In [1]: import numpy as np

In [2]: np.set_printoptions(precision=4, suppress=True, linewidth=100, legacy="1.25")

In [3]: rnd = lambda a: np.round(a, 4) + 0

In [4]: W0 = np.loadtxt("mat.csv", delimiter=",")

In [5]: rnd(W0)
Out[5]: 
array([[ 1.3301,  0.3923,  0.6096,  0.3762, -0.5234,  0.355 ,  0.5871, -0.3955, -0.2624,  0.081 ],
       [ 0.3923,  0.817 , -0.5294, -0.0873,  0.0546, -0.1645, -0.2   , -0.38  , -0.0133, -0.0998],
       [ 0.6096, -0.5294,  2.0953,  0.6712,  0.2384, -0.2338,  0.1943,  0.1087, -0.0447, -0.1945],
       [ 0.3762, -0.0873,  0.6712,  1.1885,  0.2251, -0.0633,  0.063 , -0.4784,  0.7947,  0.3595],
       [-0.5234,  0.0546,  0.2384,  0.2251,  1.3479, -0.4811, -0.4082,  0.6008,  0.8104,  0.1346],
       [ 0.355 , -0.1645, -0.2338, -0.0633, -0.4811,  0.9066,  0.7628,  0.2152,  0.1949,  0.0301],
       [ 0.5871, -0.2   ,  0.1943,  0.063 , -0.4082,  0.7628,  0.8003,  0.2628,  0.0132,  0.1977],
       [-0.3955, -0.38  ,  0.1087, -0.4784,  0.6008,  0.2152,  0.2628,  1.1   ,  0.088 ,  0.1459],
       [-0.2624, -0.0133, -0.0447,  0.7947,  0.8104,  0.1949,  0.0132,  0.088 ,  1.4867,  0.0774],
       [ 0.081 , -0.0998, -0.1945,  0.3595,  0.1346,  0.0301,  0.1977,  0.1459,  0.0774,  0.9276]])

In [6]: # equal to its transpose

In [7]: w, vecs = np.linalg.eigh(W0)

In [8]: x = np.array([3, -4, 5, 2, 4, -3, -4, -5, 0, -5])

In [9]: rnd(np.abs(W0).sum(axis=1).max()), rnd(np.abs(w).max())
Out[9]: (4.9199, 3.0)

In [10]: rnd(vecs * np.maximum(w, 0) @ vecs.T)
Out[10]: 
array([[ 1.3301,  0.3923,  0.6096,  0.3762, -0.5234,  0.355 ,  0.5871, -0.3955, -0.2624,  0.081 ],
       [ 0.3923,  0.817 , -0.5294, -0.0873,  0.0546, -0.1645, -0.2   , -0.38  , -0.0133, -0.0998],
       [ 0.6096, -0.5294,  2.0953,  0.6712,  0.2384, -0.2338,  0.1943,  0.1087, -0.0447, -0.1945],
       [ 0.3762, -0.0873,  0.6712,  1.1885,  0.2251, -0.0633,  0.063 , -0.4784,  0.7947,  0.3595],
       [-0.5234,  0.0546,  0.2384,  0.2251,  1.3479, -0.4811, -0.4082,  0.6008,  0.8104,  0.1346],
       [ 0.355 , -0.1645, -0.2338, -0.0633, -0.4811,  0.9066,  0.7628,  0.2152,  0.1949,  0.0301],
       [ 0.5871, -0.2   ,  0.1943,  0.063 , -0.4082,  0.7628,  0.8003,  0.2628,  0.0132,  0.1977],
       [-0.3955, -0.38  ,  0.1087, -0.4784,  0.6008,  0.2152,  0.2628,  1.1   ,  0.088 ,  0.1459],
       [-0.2624, -0.0133, -0.0447,  0.7947,  0.8104,  0.1949,  0.0132,  0.088 ,  1.4867,  0.0774],
       [ 0.081 , -0.0998, -0.1945,  0.3595,  0.1346,  0.0301,  0.1977,  0.1459,  0.0774,  0.9276]])

In [11]: rnd(x @ W0 @ x / (x @ x)), rnd(w[0]), rnd(w[-1])
Out[11]: (1.6225, 0.0, 3.0)

In [12]: rnd(x @ W0 @ x)
Out[12]: 235.2604

In [13]: rng = np.random.default_rng(4667)

In [14]: z = rng.permutation(10)

In [15]: z
Out[15]: array([2, 3, 7, 8, 9, 5, 4, 0, 6, 1])

In [16]: other = W0[z][:, z]

In [17]: rnd(np.linalg.det(other)), rnd(np.linalg.det(W0[z]))
Out[17]: (0.0, 0.0)

In [18]: rnd(np.diag(other))
Out[18]: array([2.0953, 1.1885, 1.1   , 1.4867, 0.9276, 0.9066, 1.3479, 1.3301, 0.8003, 0.817 ])

In [19]: rnd(np.sort(np.abs(np.linalg.eigvals(other))))
Out[19]: array([0., 0., 0., 0., 1., 1., 2., 2., 3., 3.])

In [20]: m1 = np.array([[-5, 4, 3, -1, -1, 1, 3],
    ...:     [2, -4, 3, -3, -5, 2, 2],
    ...:     [-1, -4, -2, 2, -5, 0, -5],
    ...:     [1, -3, -5, -5, 2, 1, 4],
    ...:     [-3, 3, 0, 3, 3, 4, 0],
    ...:     [-4, -2, 5, -1, 1, -5, -3],
    ...:     [5, 1, 2, -1, 5, -1, 3]])

In [21]: m1
Out[21]: 
array([[-5,  4,  3, -1, -1,  1,  3],
       [ 2, -4,  3, -3, -5,  2,  2],
       [-1, -4, -2,  2, -5,  0, -5],
       [ 1, -3, -5, -5,  2,  1,  4],
       [-3,  3,  0,  3,  3,  4,  0],
       [-4, -2,  5, -1,  1, -5, -3],
       [ 5,  1,  2, -1,  5, -1,  3]])

In [22]: left, sv, Vt = np.linalg.svd(m1, full_matrices=False)

In [23]: rnd(left.T @ left)
Out[23]: 
array([[1., 0., 0., 0., 0., 0., 0.],
       [0., 1., 0., 0., 0., 0., 0.],
       [0., 0., 1., 0., 0., 0., 0.],
       [0., 0., 0., 1., 0., 0., 0.],
       [0., 0., 0., 0., 1., 0., 0.],
       [0., 0., 0., 0., 0., 1., 0.],
       [0., 0., 0., 0., 0., 0., 1.]])

In [24]: rnd(left.T @ m1 @ Vt.T)
Out[24]: 
array([[12.2766,  0.    ,  0.    ,  0.    ,  0.    ,  0.    ,  0.    ],
       [ 0.    , 11.5105,  0.    ,  0.    ,  0.    ,  0.    ,  0.    ],
       [ 0.    ,  0.    ,  9.1468,  0.    ,  0.    ,  0.    ,  0.    ],
       [ 0.    ,  0.    ,  0.    ,  8.2332,  0.    ,  0.    ,  0.    ],
       [ 0.    ,  0.    ,  0.    ,  0.    ,  6.4581,  0.    ,  0.    ],
       [ 0.    ,  0.    ,  0.    ,  0.    ,  0.    ,  3.4064,  0.    ],
       [ 0.    ,  0.    ,  0.    ,  0.    ,  0.    ,  0.    ,  0.1796]])

In [25]: left.shape, sv.shape, Vt.shape
Out[25]: ((7, 7), (7,), (7, 7))

In [26]: rnd(np.cumsum(sv ** 2) / np.sum(sv ** 2))
Out[26]: array([0.3088, 0.5803, 0.7518, 0.8907, 0.9762, 0.9999, 1.    ])

In [27]: np.allclose(left * sv @ Vt, m1)
Out[27]: True

In [28]: rnd(np.sqrt((sv ** 2).sum())), rnd(np.linalg.norm(m1))
Out[28]: (22.0907, 22.0907)
